% python3 -q
>>> import numpy as np
>>> import numpy.linalg as la
>>> np.set_printoptions(precision=3, suppress=True, linewidth=200)
>>> tidy = lambda a: np.round(a, 3) + 0
>>> K = np.loadtxt("m.csv", delimiter=",")
>>> K
array([[ 19.186, -39.883,  41.746, -60.241,  60.627,  18.702,  17.652],
       [ 19.941, -39.981,  39.454, -60.179,  61.366,  20.248,  21.252],
       [ 20.783, -39.904,  39.989, -60.071,  61.943,  18.929,  18.872],
       [ 20.455, -40.787,  40.181, -59.499,  59.151,  20.558,  20.349],
       [ 20.172, -40.214,  39.384, -60.045,  60.465,  19.56 ,  19.619],
       [ 20.717, -38.841,  37.911, -60.847,  59.937,  20.688,  20.131],
       [ 20.901, -38.869,  41.009, -60.217,  61.153,  20.794,  20.196],
       [ 21.116, -40.017,  41.61 , -59.299,  59.069,  19.095,  20.059],
       [ 20.288, -40.61 ,  39.307, -60.033,  60.275,  20.603,  21.301],
       [ 18.128, -39.346,  41.266, -59.905,  60.658,  18.898,  20.246],
       [ 20.93 , -41.803,  41.152, -61.492,  60.286,  20.131,  19.911],
       [ 20.629, -40.594,  40.579, -59.067,  58.369,  19.715,  19.235],
       [ 20.955, -40.572,  41.051, -60.328,  60.167,  20.013,  20.157],
       [ 19.716, -40.514,  38.293, -58.807,  60.014,  19.469,  18.793],
       [ 19.962, -39.626,  39.546, -61.369,  60.984,  18.525,  19.676],
       [ 19.489, -40.335,  41.082, -60.496,  59.236,  20.365,  20.142],
       [ 21.786, -39.572,  41.28 , -60.067,  60.825,  20.314,  20.029],
       [ 20.385, -40.695,  38.546, -59.51 ,  61.355,  19.693,  21.15 ],
       [ 20.407, -38.724,  39.49 , -59.235,  58.002,  19.902,  19.54 ],
       [ 20.827, -39.958,  41.262, -58.202,  60.77 ,  19.748,  19.58 ],
       [ 18.531, -40.215,  38.955, -59.02 ,  60.293,  21.67 ,  17.966],
       [ 21.022, -40.46 ,  39.618, -60.883,  57.524,  19.494,  19.251],
       [ 19.91 , -42.34 ,  39.317, -60.763,  61.657,  20.936,  20.888],
       [ 20.644, -38.639,  41.296, -61.576,  60.679,  20.366,  21.615],
       [ 18.336, -39.628,  40.684, -58.76 ,  59.023,  19.61 ,  19.237],
       [ 18.823, -40.237,  38.519, -59.95 ,  59.036,  18.39 ,  20.593],
       [ 20.409, -41.494,  39.805, -60.06 ,  60.747,  20.996,  20.094],
       [ 20.657, -41.147,  39.725, -60.9  ,  61.851,  19.04 ,  20.586],
       [ 20.226, -39.891,  39.907, -61.448,  60.462,  19.531,  19.569],
       [ 21.494, -39.329,  39.458, -59.31 ,  59.923,  19.35 ,  21.689],
       [ 18.606, -38.769,  39.389, -60.977,  61.78 ,  18.65 ,  20.379]])
>>> x = np.array([3, 0, 3, 0, 3, 0, 2])
>>> y = K @ x
>>> tidy(la.lstsq(K, y)[0])
array([3., 0., 3., 0., 3., 0., 2.])
>>> tidy(la.pinv(K) @ K)
array([[1., 0., 0., 0., 0., 0., 0.],
       [0., 1., 0., 0., 0., 0., 0.],
       [0., 0., 1., 0., 0., 0., 0.],
       [0., 0., 0., 1., 0., 0., 0.],
       [0., 0., 0., 0., 1., 0., 0.],
       [0., 0., 0., 0., 0., 1., 0.],
       [0., 0., 0., 0., 0., 0., 1.]])
>>> rng = np.random.default_rng(46)
>>> y = y + 0.05 * rng.normal(size=31)
>>> tidy(y)
array([399.956, 404.848, 405.875, 400.096, 399.243, 395.886, 409.58 , 405.481, 402.216, 400.674, 406.942, 397.183, 406.787, 391.602, 400.84 , 399.791, 411.731, 403.098, 392.768, 407.777, 389.279,
       392.931, 404.429, 411.114, 392.645, 390.22 , 403.05 , 407.896, 401.02 , 406.062, 400.028])
>>> beta, *_ = la.lstsq(K, y)
>>> tidy(la.norm(y - K @ beta))
np.float64(0.23)
>>> tidy(K.T @ (y - K @ beta))
array([0., 0., 0., 0., 0., 0., 0.])
>>> beta.round()
array([3., 0., 3., 0., 3., 0., 2.])
>>> [round(float(la.norm(la.solve(K.T @ K + lam * np.eye(7), K.T @ y))), 2) for lam in (0, 1, 10, 100)]
[5.58, 5.45, 4.72, 3.81]
>>> feats = np.array([[0.9, 0.5, -0.9, 1.3, 1.5, 0.0, -1.9, -0.2, 1.3, 1.0, -0.5],
...     [-0.2, 0.4, -2.3, -0.8, -2.0, -1.1, -0.7, 0.9, 0.0, -0.8, 0.1],
...     [-0.5, 2.3, -0.4, 0.1, -0.8, -1.6, -1.0, -0.4, -0.4, 0.0, -0.3],
...     [0.2, -0.1, 0.3, 0.8, 0.6, -1.1, -0.8, -0.2, -1.6, 1.0, 0.4]])
>>> feats[:, 8] *= 5
>>> feats
array([[ 0.9,  0.5, -0.9,  1.3,  1.5,  0. , -1.9, -0.2,  6.5,  1. , -0.5],
       [-0.2,  0.4, -2.3, -0.8, -2. , -1.1, -0.7,  0.9,  0. , -0.8,  0.1],
       [-0.5,  2.3, -0.4,  0.1, -0.8, -1.6, -1. , -0.4, -2. ,  0. , -0.3],
       [ 0.2, -0.1,  0.3,  0.8,  0.6, -1.1, -0.8, -0.2, -8. ,  1. ,  0.4]])
>>> # column 8 is much longer than the rest
>>> x = np.array([1, -3, -1, 0, -2, 3, 2, -1, 2, -3, 0])
>>> a = np.maximum(feats @ x, 0)
>>> np.flatnonzero(a > 1e-9)
array([0, 1])
>>> tidy(np.maximum(feats @ x, 0) - np.maximum(-feats @ x, 0))
array([  3.7,   1.7, -15.8, -24.7])
>>> tidy(a)
array([3.7, 1.7, 0. , 0. ])
>>> tidy(feats.T @ a)
array([ 2.99,  2.53, -7.24,  3.45,  2.15, -1.87, -8.22,  0.79, 24.05,  2.34, -1.68])
>>> u, r1 = feats[3], feats[1]
>>> tidy(u @ u)
np.float64(68.19)
>>> p = (u @ r1) / (u @ u) * u
>>> tidy(p)
array([-0.005,  0.003, -0.008, -0.021, -0.016,  0.029,  0.021,  0.005,  0.209, -0.026, -0.01 ])
>>> tidy(r1 - p)
array([-0.195,  0.397, -2.292, -0.779, -1.984, -1.129, -0.721,  0.895, -0.209, -0.774,  0.11 ])
>>> tidy((r1 - p) @ u)
np.float64(0.0)
>>> other = feats + rng.integers(-2, 3, (4, 1)) @ rng.integers(-2, 3, (1, 11))
>>> tidy(other)
array([[ 0.9,  0.5, -0.9,  1.3,  1.5,  0. , -1.9, -0.2,  6.5,  1. , -0.5],
       [ 0.8, -0.6, -1.3, -2.8, -1. , -1.1, -1.7,  0.9, -2. , -2.8, -0.9],
       [-2.5,  4.3, -2.4,  4.1, -2.8, -1.6,  1. , -0.4,  2. ,  4. ,  1.7],
       [-1.8,  1.9, -1.7,  4.8, -1.4, -1.1,  1.2, -0.2, -4. ,  5. ,  2.4]])
>>> tidy(other - feats)
array([[ 0.,  0.,  0.,  0.,  0.,  0.,  0.,  0.,  0.,  0.,  0.],
       [ 1., -1.,  1., -2.,  1.,  0., -1.,  0., -2., -2., -1.],
       [-2.,  2., -2.,  4., -2.,  0.,  2.,  0.,  4.,  4.,  2.],
       [-2.,  2., -2.,  4., -2.,  0.,  2.,  0.,  4.,  4.,  2.]])
>>> np.abs(other - feats).sum(axis=1)
array([ 0., 12., 24., 24.])
>>> F = np.loadtxt("dump.csv", delimiter=",")
>>> F
array([[ 0.8,  1.1,  0.4, -0.4, -0.9, -1.4, -0.9],
       [-2.6,  0.6,  0.6,  0.5, -0.3, -2.4, -1.4],
       [ 0.2, -0.2, -0.8,  1.1, -0.6,  0.1,  1.2],
       [-0.7, -0.7,  1. , -1.3,  3.1, -2. , -0.2],
       [ 0.5, -0.4,  0.4, -0.7, -0.9,  0.3,  0.2],
       [ 0.6,  0.1,  2. , -0.2,  0.3,  1.9,  0.4],
       [-0.7, -1. , -0.2,  0.9, -0.6,  0.6, -1.1],
       [-0.6,  0. ,  0.7,  0.6, -2.4,  0.7,  0.5],
       [-0.3,  0.3, -0.4,  1.5, -0.4,  0.1,  0.3],
       [-0.3, -1.3, -0.5,  0.3, -2.5,  0.8,  0.9],
       [-1.6,  0.7,  0.1,  0. ,  0. , -1.7, -0.6],
       [ 0.5, -1.2,  1.9, -0.2,  1. ,  0.5, -2.3],
       [-1.6, -2.1,  0.3, -1.2,  0.9, -0.6,  0.6],
       [-1. ,  0.1,  0.4,  1. , -1.7, -1. ,  0.5],
       [-2.7, -0.2,  2.1, -0.3,  1.1, -0.8,  1.6],
       [ 0.1, -0.3,  0.4, -0.5,  0.4,  0.6, -1.2],
       [-1.5, -0.3,  0.5, -1.9,  0.5,  1.3, -0.6],
       [-0.9,  0.9, -0.1, -0.6,  0.7,  1.5,  0.4],
       [ 0.3,  0.5, -0.8, -0.5,  0.7, -1.4, -2.2],
       [-1.4, -0.3,  0.6,  0.4,  0.2,  0.1,  0.3],
       [-0.9,  1.6, -0.3, -0.2, -0.4, -0.8,  0.2],
       [ 0.1, -0.1, -0.5, -2. , -0.6,  0.2, -0.1],
       [ 0.2,  1.3, -1. ,  0.9,  1.5,  0. , -0.9],
       [-3.5,  3.5,  0.5,  1.5, -5.5,  4.5, -2. ],
       [ 0.6, -0.7,  0.5,  0.1, -0.4,  0.7, -0.4],
       [-1. , -0.1, -0.1, -1.7,  0. , -0.1,  1.3]])
>>> other = np.c_[F[:, :3] @ np.array([[3, 2, 9], [4, 4, 8], [5, 6, 4]]), np.array([-3, 2, -1, 2, -2, 3, -1, -3, 3, -2, 1, -3, 1, 2, 1, -1, 1, 1, 1, 1, -2, -3, 1, 0, 0, -3])]
>>> tidy(other)
array([[  8.8,   8.4,  17.6,  -3. ],
       [ -2.4,   0.8, -16.2,   2. ],
       [ -4.2,  -5.2,  -3. ,  -1. ],
       [  0.1,   1.8,  -7.9,   2. ],
       [  1.9,   1.8,   2.9,  -2. ],
       [ 12.2,  13.6,  14.2,   3. ],
       [ -7.1,  -6.6, -15.1,  -1. ],
       [  1.7,   3. ,  -2.6,  -3. ],
       [ -1.7,  -1.8,  -1.9,   3. ],
       [ -8.6,  -8.8, -15.1,  -2. ],
       [ -1.5,   0.2,  -8.4,   1. ],
       [  6.2,   7.6,   2.5,  -3. ],
       [-11.7,  -9.8, -30. ,   1. ],
       [ -0.6,   0.8,  -6.6,   2. ],
       [  1.6,   6.4, -17.5,   1. ],
       [  1.1,   1.4,   0.1,  -1. ],
       [ -3.2,  -1.2, -13.9,   1. ],
       [  0.4,   1.2,  -1.3,   1. ],
       [ -1.1,  -2.2,   3.5,   1. ],
       [ -2.4,  -0.4, -12.6,   1. ],
       [  2.2,   2.8,   3.5,  -2. ],
       [ -2.6,  -3.2,  -1.9,  -3. ],
       [  0.8,  -0.4,   8.2,   1. ],
       [  6. ,  10. ,  -1.5,   0. ],
       [  1.5,   1.4,   1.8,   0. ],
       [ -3.9,  -3. , -10.2,  -3. ]])
>>> tidy(la.norm(other - F @ la.lstsq(F, other)[0], axis=0))
array([0.   , 0.   , 0.   , 7.291])
>>> la.matrix_rank(np.c_[F, other])
np.int64(8)
>>> tidy(la.norm(la.qr(F)[0].T @ other, axis=0) ** 2 / ((other ** 2).sum(axis=0) + 1e-12))
array([1.   , 1.   , 1.   , 0.458])
>>> cen = F - F.mean(axis=0)
>>> vecs = la.svd(cen)[2][:1]
>>> other = cen - cen @ vecs.T @ vecs
>>> tidy((cen @ vecs.T).std(axis=0))
array([2.001])
>>> tidy(np.diag(vecs.T @ vecs))
array([0.036, 0.105, 0.001, 0.069, 0.517, 0.264, 0.008])
>>> X = np.loadtxt("a.csv", delimiter=",")
>>> X
array([[ 56.,  -2.,   4., -15.,   7., -29.,   0., -21., -45., -14.,   3.],
       [ -2., 120., -22., -47., -22.,  14.,  58.,  78., -13., -25.,  12.],
       [  4., -22.,  58.,  18.,  20.,  10.,   2.,   7., -10.,  29.,  -4.],
       [-15., -47.,  18., 121.,  42., -11.,  14., -53.,  39.,  77., -28.],
       [  7., -22.,  20.,  42.,  43.,  14.,   6., -28.,  22.,  53., -29.],
       [-29.,  14.,  10., -11.,  14.,  81.,  -4.,  11.,  37.,  -7.,  32.],
       [  0.,  58.,   2.,  14.,   6.,  -4., 104.,  49., -25.,   0., -57.],
       [-21.,  78.,   7., -53., -28.,  11.,  49.,  89., -17., -22., -10.],
       [-45., -13., -10.,  39.,  22.,  37., -25., -17.,  77.,  55., -12.],
       [-14., -25.,  29.,  77.,  53.,  -7.,   0., -22.,  55., 116., -65.],
       [  3.,  12.,  -4., -28., -29.,  32., -57., -10., -12., -65., 127.]])
>>> # symmetric, so the eigenvalues are real
>>> x = np.array([-1, -3, 1, 0, -3, 0, -1, -3, 3, -3, -2])
>>> np.einsum("ij,j->i", X, x)
array([-103., -594.,  -72.,  135.,   -7.,   -6., -402., -403.,  174.,  -28.,   36.])
>>> X @ np.eye(11)[6]
array([  0.,  58.,   2.,  14.,   6.,  -4., 104.,  49., -25.,   0., -57.])
>>> X * x
array([[ -56.,    6.,    4.,   -0.,  -21.,   -0.,   -0.,   63., -135.,   42.,   -6.],
       [   2., -360.,  -22.,   -0.,   66.,    0.,  -58., -234.,  -39.,   75.,  -24.],
       [  -4.,   66.,   58.,    0.,  -60.,    0.,   -2.,  -21.,  -30.,  -87.,    8.],
       [  15.,  141.,   18.,    0., -126.,   -0.,  -14.,  159.,  117., -231.,   56.],
       [  -7.,   66.,   20.,    0., -129.,    0.,   -6.,   84.,   66., -159.,   58.],
       [  29.,  -42.,   10.,   -0.,  -42.,    0.,    4.,  -33.,  111.,   21.,  -64.],
       [  -0., -174.,    2.,    0.,  -18.,   -0., -104., -147.,  -75.,   -0.,  114.],
       [  21., -234.,    7.,   -0.,   84.,    0.,  -49., -267.,  -51.,   66.,   20.],
       [  45.,   39.,  -10.,    0.,  -66.,    0.,   25.,   51.,  231., -165.,   24.],
       [  14.,   75.,   29.,    0., -159.,   -0.,   -0.,   66.,  165., -348.,  130.],
       [  -3.,  -36.,   -4.,   -0.,   87.,    0.,   57.,   30.,  -36.,  195., -254.]])
>>> left, sv, VT = la.svd(X)
>>> tidy(sv)
array([332.38 , 231.007, 159.737,  83.433,  74.603,  57.018,  51.476,   2.345,   0.   ,   0.   ,   0.   ])
>>> other = left[:, :8] @ np.diag(sv[:8]) @ VT[:8]
>>> la.matrix_rank(X, rtol=0.05)
np.int64(7)
>>> tidy(la.norm(X - other, 2)), tidy(sv[8])
(np.float64(0.0), np.float64(0.0))
>>> la.matrix_rank(other)
np.int64(8)
>>> other = X + rng.integers(-2, 3, (11, 8)) @ rng.integers(-2, 3, (8, 11))
>>> other
array([[ 49.,  -7.,   4., -14.,   9., -27.,   1.,  -8., -41., -20.,  -2.],
       [ -2., 124., -18., -54., -23.,   7.,  67.,  80., -15., -27.,   9.],
       [  6., -12.,  60.,  19.,  15.,   5.,   4.,  13., -16.,  29.,   3.],
       [-19., -56.,  14., 121.,  45.,  -5.,   9., -60.,  45.,  83., -25.],
       [  3., -22.,  20.,  45.,  40.,  15.,   0., -35.,  23.,  49., -33.],
       [-21.,  12.,  11., -10.,  17.,  84.,  -8.,  11.,  31.,  -5.,  28.],
       [  3.,  67.,   3.,  14.,   1., -12., 103.,  53., -31.,  -2., -50.],
       [-21.,  78.,   6., -50., -33.,  14.,  40.,  80., -18., -22.,  -9.],
       [-41.,  -5.,  -9.,  46.,  13.,  41., -30., -17.,  72.,  53.,  -9.],
       [-10., -27.,  25.,  79.,  55.,  -7.,  -6., -19.,  54., 120., -56.],
       [  3.,   5.,  -6., -32., -24.,  33., -53.,  -7.,  -7., -63., 127.]])
>>> tidy(la.svd(other - X, compute_uv=False))
array([31.719, 27.339, 18.03 , 16.254, 13.319,  7.189,  3.36 ,  3.141,  0.   ,  0.   ,  0.   ])
>>> np.abs(other - X).sum(axis=1)
array([46., 41., 46., 53., 33., 34., 46., 32., 48., 37., 33.])
>>> la.matrix_rank(other - X, tol=1e-8)
np.int64(8)
>>> vals, vecs = la.eigh(X)
>>> tidy(vals.sum()), np.trace(X)
(np.float64(992.0), np.float64(992.0))
>>> tidy(la.eigvalsh(X + 5 * np.eye(11)))
array([  5.   ,   5.   ,   5.   ,   7.345,  56.476,  62.018,  79.603,  88.433, 164.737, 236.007, 337.38 ])
>>> tidy(la.eigvalsh(X @ X))
array([     0.   ,      0.   ,      0.   ,      5.498,   2649.746,   3251.105,   5565.59 ,   6961.133,  25516.068,  53364.372, 110476.489])
>>> (vals > 1e-8).sum(), (vals < -1e-8).sum()
(np.int64(8), np.int64(0))
>>> np.abs(vecs[:, -1]).round(6).argmax()
np.int64(3)
>>> G = X.T @ X
>>> np.trace(G), (X ** 2).sum()
(np.float64(207790.0), np.float64(207790.0))
>>> G
array([[  6942.,   -962.,    -35.,  -3680.,  -1450.,  -5400.,   -235.,  -1850.,  -7952.,  -5031.,   1458.],
       [  -962.,  28163.,  -5051., -18861.,  -9613.,   3565.,  15565.,  22944.,  -8345., -14604.,   3143.],
       [   -35.,  -5051.,   5698.,   6538.,   4677.,    416.,    201.,  -2505.,   1742.,   7472.,  -3705.],
       [ -3680., -18861.,   6538.,  30523.,  15342.,  -2308.,  -1220., -17043.,  14467.,  27590., -14936.],
       [ -1450.,  -9613.,   4677.,  15342.,   9696.,    146.,    -91.,  -8447.,   8156.,  16306.,  -9752.],
       [ -5400.,   3565.,    416.,  -2308.,    146.,  10594.,  -2188.,   2841.,   5892.,  -1425.,   6728.],
       [  -235.,  15565.,    201.,  -1220.,    -91.,  -2188.,  20707.,  14036.,  -4918.,   1284., -13363.],
       [ -1850.,  22944.,  -2505., -17043.,  -8447.,   2841.,  14036.,  21483.,  -7552., -11890.,    174.],
       [ -7952.,  -8345.,   1742.,  14467.,   8156.,   5892.,  -4918.,  -7552.,  15680.,  16344.,  -5225.],
       [ -5031., -14604.,   7472.,  27590.,  16306.,  -1425.,   1284., -11890.,  16344.,  31639., -20610.],
       [  1458.,   3143.,  -3705., -14936.,  -9752.,   6728., -13363.,    174.,  -5225., -20610.,  26665.]])
>>> np.diag(G)
array([ 6942., 28163.,  5698., 30523.,  9696., 10594., 20707., 21483., 15680., 31639., 26665.])
>>> tidy(la.svd(X, compute_uv=False) ** 2)
array([110476.489,  53364.372,  25516.068,   6961.133,   5565.59 ,   3251.105,   2649.746,      5.498,      0.   ,      0.   ,      0.   ])
